$ python3 -q
>>> import numpy as np
>>> from numpy import linalg as LA
>>> np.set_printoptions(precision=3, suppress=True, linewidth=140, floatmode="fixed")
>>> def rnd(a):
...     return np.round(a, 3) + 0
... 
>>> basis = np.array([[-1, 1, 0, 3], [-3, -1, -2, -3]])
>>> m1 = np.repeat(basis, 28 // 2, axis=0)
>>> rng = np.random.default_rng(745185)
>>> m1 = m1 + 0.1 * rng.normal(size=m1.shape)
>>> rnd(m1)
array([[-0.828,  0.953,  0.009,  2.899],
       [-1.115,  0.929,  0.104,  2.786],
       [-0.873,  1.022,  0.048,  3.043],
       [-1.015,  1.055, -0.009,  2.977],
       [-1.039,  1.145, -0.178,  2.908],
       [-0.998,  0.916,  0.359,  2.983],
       [-1.015,  0.769, -0.021,  2.863],
       [-0.943,  1.141,  0.095,  3.130],
       [-0.987,  1.037, -0.047,  2.937],
       [-0.867,  0.922, -0.142,  2.946],
       [-1.125,  0.699, -0.082,  2.983],
       [-1.039,  1.042, -0.050,  2.987],
       [-1.108,  0.979,  0.091,  2.973],
       [-0.894,  1.030, -0.077,  3.010],
       [-3.073, -1.073, -1.980, -3.062],
       [-2.843, -0.912, -2.141, -3.061],
       [-3.016, -1.107, -1.868, -2.911],
       [-2.908, -0.968, -2.208, -2.905],
       [-2.913, -0.940, -2.114, -2.975],
       [-2.922, -1.076, -1.930, -2.873],
       [-2.971, -1.052, -2.003, -3.072],
       [-3.079, -1.054, -2.080, -3.084],
       [-2.878, -1.213, -1.827, -3.187],
       [-3.134, -0.869, -1.776, -2.950],
       [-3.070, -0.996, -1.747, -3.111],
       [-2.960, -1.003, -2.045, -2.886],
       [-3.128, -1.022, -2.032, -3.130],
       [-3.162, -1.170, -1.962, -2.810]])
>>> LA.cond(m1) > 100
np.False_
>>> rnd(np.abs(LA.svd(m1)[2][-1]))
array([0.133, 0.897, 0.250, 0.340])
